$ python3 -q
>>> import numpy as np
>>> from numpy import linalg as LA
>>> np.set_printoptions(suppress=True, linewidth=200)
>>> K = np.load("a.npy")
>>> K
array([[ 0, -4,  0, -1],
       [ 0, -2,  0,  0],
       [ 0,  0,  1, -4],
       [ 0,  0,  0,  0]])
>>> # null space of dimension 1
>>> rng = np.random.default_rng(19)
>>> other = K + rng.integers(-2, 3, (4, 3)) @ rng.integers(-2, 3, (3, 4))
>>> other
array([[ 2, -6, -1, -1],
       [ 4, -1, -3, -2],
       [ 0,  4, -1, -8],
       [-8,  3,  2, -4]])
>>> LA.matrix_rank(other - K, tol=1e-8)
np.int64(3)
>>> np.round(LA.svd(other - K, compute_uv=False), 2) + 0
array([10.66,  7.16,  1.73,  0.  ])
>>> np.abs(other - K).sum(axis=1)
array([ 5, 10, 10, 17])
>>> rk = LA.matrix_rank(K)
>>> rk
np.int64(3)
>>> ns = LA.svd(K)[2][rk:].T
>>> np.allclose(K @ ns, 0)
True
>>> [int(LA.matrix_rank(K[:, :j + 1])) for j in range(4)]
[0, 1, 2, 3]
>>> [int(LA.matrix_rank(K[:i])) for i in range(1, len(K) + 1)]
[1, 2, 3, 3]
>>> ns[:, 0] / ns[np.abs(ns[:, 0]).round(6).argmax(), 0]
array([1., 0., 0., 0.])
>>> ns.shape
(4, 1)
>>> K @ ns
array([[0.],
       [0.],
       [0.],
       [0.]])
>>> feats = np.array([[10, 3, 9, 8, 1],
...     [3, 1, 3, 2, 0],
...     [9, 3, 9, 6, 0],
...     [8, 2, 6, 8, 2],
...     [1, 0, 0, 2, 1]])
>>> # null space of dimension 3
>>> np.allclose(feats[:-1].T @ LA.lstsq(feats[:-1].T, feats[-1])[0], feats[-1])
True
>>> round(float(np.trace(LA.pinv(feats) @ feats)), 2)
2.0
>>> np.round(np.poly(feats), 2) + 0
array([  1., -29.,  89.,   0.,   0.,   0.])
>>> np.round(LA.det(feats.T), 2)
np.float64(0.0)
>>> np.kron(np.eye(2, dtype=int), feats)
array([[10,  3,  9,  8,  1,  0,  0,  0,  0,  0],
       [ 3,  1,  3,  2,  0,  0,  0,  0,  0,  0],
       [ 9,  3,  9,  6,  0,  0,  0,  0,  0,  0],
       [ 8,  2,  6,  8,  2,  0,  0,  0,  0,  0],
       [ 1,  0,  0,  2,  1,  0,  0,  0,  0,  0],
       [ 0,  0,  0,  0,  0, 10,  3,  9,  8,  1],
       [ 0,  0,  0,  0,  0,  3,  1,  3,  2,  0],
       [ 0,  0,  0,  0,  0,  9,  3,  9,  6,  0],
       [ 0,  0,  0,  0,  0,  8,  2,  6,  8,  2],
       [ 0,  0,  0,  0,  0,  1,  0,  0,  2,  1]])
>>> np.einsum("ij,ji->", feats, feats)
np.int64(663)
>>> np.einsum("ii->", feats)
np.int64(29)
>>> round(LA.det(feats[::-1]), 2)
np.float64(0.0)
>>> vals, evecs = LA.eigh(feats)
>>> (vals > 1e-8).sum(), (vals < -1e-8).sum()
(np.int64(2), np.int64(0))
>>> np.unique(vals.round(6) + 0, return_counts=True)[1]
array([3, 1, 1])
>>> np.round(evecs @ np.diag(vals) @ evecs.T, 2) + 0
array([[10.,  3.,  9.,  8.,  1.],
       [ 3.,  1.,  3.,  2.,  0.],
       [ 9.,  3.,  9.,  6.,  0.],
       [ 8.,  2.,  6.,  8.,  2.],
       [ 1.,  0.,  0.,  2.,  1.]])
>>> np.round(evecs.T @ feats @ evecs, 2) + 0
array([[ 0.  ,  0.  ,  0.  ,  0.  ,  0.  ],
       [ 0.  ,  0.  ,  0.  ,  0.  ,  0.  ],
       [ 0.  ,  0.  ,  0.  ,  0.  ,  0.  ],
       [ 0.  ,  0.  ,  0.  ,  3.49,  0.  ],
       [ 0.  ,  0.  ,  0.  ,  0.  , 25.51]])
>>> np.round(evecs.T @ evecs, 2) + 0
array([[1., 0., 0., 0., 0.],
       [0., 1., 0., 0., 0.],
       [0., 0., 1., 0., 0.],
       [0., 0., 0., 1., 0.],
       [0., 0., 0., 0., 1.]])
>>> np.abs(evecs[:, -1]).round(6).argmax()
np.int64(0)
>>> other = feats + rng.integers(-2, 3, (5, 2)) @ rng.integers(-2, 3, (2, 5))
>>> other
array([[11,  3, 10,  9,  0],
       [ 4,  0,  0,  2, -1],
       [13,  2,  9,  9, -4],
       [11,  1,  5, 10, -1],
       [ 3,  0,  2,  4, -1]])
>>> np.abs(other - feats).sum(axis=1)
array([ 4,  6, 12, 10,  8])
>>> np.round(LA.svd(other - feats, compute_uv=False), 2) + 0
array([9.01, 4.1 , 0.  , 0.  , 0.  ])
>>> arr = np.load("layer12.npy")
>>> arr
array([[ 0.6 , -0.4 , -0.4 ,  0.1 ,  1.4 ],
       [-0.9 , -1.2 , -1.3 , -0.1 , -0.7 ],
       [ 1.  ,  0.  , -0.5 ,  1.2 ,  0.  ],
       [ 1.27, -0.77, -0.47,  1.28, -0.8 ],
       [ 1.3 , -0.8 , -0.5 ,  1.3 , -0.8 ],
       [ 0.9 ,  1.  , -0.8 , -0.8 ,  0.9 ],
       [ 0.4 ,  1.8 ,  1.3 ,  0.5 , -1.  ]])
>>> Q, r_ = LA.qr(arr)
>>> np.round(abs(r_[0, 0]), 2), round(float(LA.norm(arr[:, 0])), 2)
(np.float64(2.54), 2.54)
>>> np.round(Q.T @ Q, 2) + 0
array([[1., 0., 0., 0., 0.],
       [0., 1., 0., 0., 0.],
       [0., 0., 1., 0., 0.],
       [0., 0., 0., 1., 0.],
       [0., 0., 0., 0., 1.]])
>>> np.allclose(r_.T @ r_, arr.T @ arr)
True
>>> Q.shape, r_.shape
((7, 5), (5, 5))
>>> np.round(np.abs(np.diag(r_)), 2)
array([2.54, 2.65, 1.54, 1.23, 1.47])
>>> r_.round(2)
array([[-2.54, -0.17,  0.4 , -1.63,  0.07],
       [ 0.  ,  2.65,  1.54, -0.8 ,  0.24],
       [ 0.  ,  0.  ,  1.54,  0.92, -0.84],
       [ 0.  ,  0.  ,  0.  , -1.23,  1.61],
       [ 0.  ,  0.  ,  0.  ,  0.  ,  1.47]])
>>> np.round(np.trace(Q @ Q.T), 2)
np.float64(5.0)
>>> C2 = arr.T @ arr
>>> np.round(LA.svd(arr, compute_uv=False) ** 2, 2)
array([12.15,  9.33,  6.26,  1.6 ,  0.31])
>>> LA.matrix_rank(C2)
np.int64(5)
>>> round(float(np.trace(C2)), 2), round((arr ** 2).sum(), 2)
(29.64, np.float64(29.64))
>>> np.round(LA.eigvalsh(C2)[::-1], 2)
array([12.15,  9.33,  6.26,  1.6 ,  0.31])
>>> np.round(np.diag(C2), 2)
array([6.44, 7.07, 4.9 , 5.68, 5.54])
>>> vec = np.array([3, 1, 8, 0, 8])
>>> rhs = arr @ vec
>>> b, lr = np.zeros(5), 1 / LA.norm(arr, 2) ** 2
>>> for i in range(300):
...     b -= lr * arr.T @ (arr @ b - rhs)
...     if i % 50 == 0: print(i, round(LA.norm(arr @ b - rhs), 2))
... 
0 11.98
50 0.26
100 0.07
150 0.02
200 0.01
250 0.0
>>> np.round(LA.cond(arr), 2)
np.float64(6.26)
>>> b.round(2) + 0
array([3., 1., 8., 0., 8.])
